>>> import numpy as np
>>> np.set_printoptions(precision=2, suppress=True, linewidth=200, sign=" ")
>>> def tidy(a):
...     return np.round(a, 2) + 0
... 
>>> m1 = np.load("block10.npy")
>>> print(tidy(m1))
[[ -4.97   3.87 -12.8    2.09]
 [ -2.28   3.38  -7.93   1.88]
 [ -2.1    3.33  -7.58   1.85]
 [ -1.     2.86  -5.38   1.57]
 [ -0.93   2.82  -5.23   1.54]
 [  0.     2.    -3.     1.  ]
 [  0.06   1.9   -2.82   0.94]
 [  0.27   0.76  -1.26   0.2 ]
 [  0.03   0.05   0.42   0.17]
 [  1.2    1.35   3.64   1.96]
 [  5.67   5.48  11.96   6.62]]
>>> # null space of dimension 1
>>> print(np.allclose(m1[:-1].T @ np.linalg.lstsq(m1[:-1].T, m1[-1])[0], m1[-1]))
True
>>> gram = np.cov(m1, rowvar=False)
>>> print(tidy(np.linalg.eigvalsh(gram)[::-1]))
[ 50.91   4.37   0.27   0.  ]
>>> print(np.argwhere(np.triu(np.abs(np.corrcoef(m1.T)) > 0.8, 1)))
[[ 0  2]
 [ 1  3]]
>>> print(tidy(np.polyfit(m1[:, 3], m1[:, 2], 1)))
[ 2.07 -6.46]
>>> print(tidy(gram))
[[  6.84   0.38  16.85   2.58]
 [  0.38   2.34   0.21   2.22]
 [ 16.85   0.21  43.36   6.24]
 [  2.58   2.22   6.24   3.01]]
>>> print(tidy(m1.std(axis=0)))
[ 2.49  1.46  6.28  1.65]
>>> print(np.argsort(-m1.std(axis=0).round(6), kind="stable"))
[ 2  0  3  1]
>>> print([round(float(x), 2) for x in np.linalg.svd(m1, compute_uv=False)[:3]])
[24.27, 12.34, 1.8]
>>> print(np.linalg.cond(m1) > 100)
True
>>> print(np.argsort(-np.linalg.norm(m1, axis=0).round(6), kind="stable")[:3])
[ 2  1  0]
>>> print(tidy(np.linalg.norm(m1, 2) / np.linalg.norm(m1)))
0.89
>>> U, sv, VT = np.linalg.svd(m1)
>>> print(tidy(sv))
[ 24.27  12.34   1.8    0.  ]
>>> Y = U[:, :3] @ np.diag(sv[:3]) @ VT[:3]
>>> print(tidy(np.linalg.norm(m1 - Y) / np.linalg.norm(m1)))
0.0
>>> print(tidy(np.abs(m1 - Y).max()))
0.0
>>> print(tidy(Y))
[[ -4.97   3.87 -12.8    2.09]
 [ -2.28   3.38  -7.93   1.88]
 [ -2.1    3.33  -7.58   1.85]
 [ -1.     2.86  -5.38   1.57]
 [ -0.93   2.82  -5.23   1.54]
 [  0.     2.    -3.     1.  ]
 [  0.06   1.9   -2.82   0.94]
 [  0.27   0.76  -1.26   0.2 ]
 [  0.03   0.05   0.42   0.17]
 [  1.2    1.35   3.64   1.96]
 [  5.67   5.48  11.96   6.62]]
>>> print(np.linalg.matrix_rank(m1, rtol=0.05))
3
>>> print(np.linalg.matrix_rank(Y))
3
>>> E = np.load("layer5.npy")
>>> print(tidy(E))
[[ -1.07  -0.61  -2.23   1.55]
 [ -4.64  -1.33  -3.66  -1.31]
 [-10.05  -2.41  -5.82  -5.64]
 [ -3.68  -1.14  -3.27  -0.55]
 [ -3.76  -1.15  -3.3   -0.61]
 [  3.8    0.36  -0.28   5.44]
 [  0.94  -0.21  -1.43   3.15]
 [ -6.99  -1.8   -4.6   -3.2 ]
 [  1.79  -0.04  -1.08   3.83]
 [ -5.59  -1.52  -4.04  -2.07]
 [ -6.24  -1.65  -4.3   -2.59]
 [ -2.68  -0.94  -2.87   0.25]
 [  1.6   -0.08  -1.16   3.68]
 [  0.39  -0.32  -1.64   2.71]
 [ -6.    -1.6   -4.2   -2.4 ]
 [ -8.8   -2.16  -5.32  -4.64]
 [ -5.84  -1.57  -4.14  -2.27]
 [  3.78   0.36  -0.29   5.42]
 [  2.07   0.01  -0.97   4.06]
 [-12.03  -2.81  -6.61  -7.22]
 [ -1.85  -0.77  -2.54   0.92]
 [  2.47   0.09  -0.81   4.37]
 [ -8.49  -2.1   -5.2   -4.39]
 [ -1.68  -0.74  -2.47   1.06]
 [ -1.58  -0.72  -2.43   1.14]
 [ -4.35  -1.27  -3.54  -1.08]]
>>> # looks like rank 2
>>> rank = np.linalg.matrix_rank(E)
>>> print(rank)
2
>>> N = np.linalg.svd(E)[2][rank:].T
>>> print([int(np.linalg.matrix_rank(np.delete(E, i, axis=0))) for i in range(26)])
[2, 2, 2, 2, 2, 2, 2, 2, 2, 2, 2, 2, 2, 2, 2, 2, 2, 2, 2, 2, 2, 2, 2, 2, 2, 2]
>>> print(np.linalg.matrix_rank(E.T @ E), np.linalg.matrix_rank(E @ E.T))
2 2
>>> print(np.allclose(E @ N, 0))
True
>>> print(tidy(N @ N.T))
[[ 0.41 -0.15 -0.36 -0.3 ]
 [-0.15  0.95 -0.17  0.03]
 [-0.36 -0.17  0.42  0.29]
 [-0.3   0.03  0.29  0.22]]
>>> print([int(np.linalg.matrix_rank(E[:, :j + 1])) for j in range(4)])
[1, 2, 2, 2]
>>> labels = E[:, 2] > np.median(E[:, 2])
>>> f = E[labels].mean(axis=0) - E[~labels].mean(axis=0)
>>> print(((E - E.mean(axis=0)) @ f > 0).astype(int))
[ 1  0  0  0  0  1  1  0  1  0  0  1  1  1  0  0  0  1  1  0  1  1  0  1  1  0]
>>> q, _ = np.linalg.qr(np.array([[1.6, 1.9], [-0.1, 0.4], [-0.5, 2.0]]))
>>> A = q @ q.T
>>> print(tidy(A))
[[ 1.    0.    0.  ]
 [ 0.    0.04  0.19]
 [ 0.    0.19  0.96]]
>>> cen = E - E.mean(axis=0)
>>> V = np.linalg.svd(cen)[2][:2]
>>> Y = cen - cen @ V.T @ V
>>> print(tidy(np.cov(cen @ V.T, rowvar=False)))
[[ 35.22   0.  ]
 [  0.     0.  ]]
>>> feats = np.load("test10.npy")
>>> print(feats)
[[13 -9  5]
 [-9 10 -4]
 [ 5 -4  2]]
>>> # null space of dimension 1
>>> U, sv, VT = np.linalg.svd(feats)
>>> V = VT[:(sv > 1e-8).sum()]
>>> rng = np.random.default_rng(39)
>>> vec = feats[0] + -2 * feats[2] + rng.integers(2) * np.eye(3)[2]
>>> print(vec)
[ 3. -1.  2.]
>>> print(np.linalg.matrix_rank(np.vstack([feats, vec])))
3
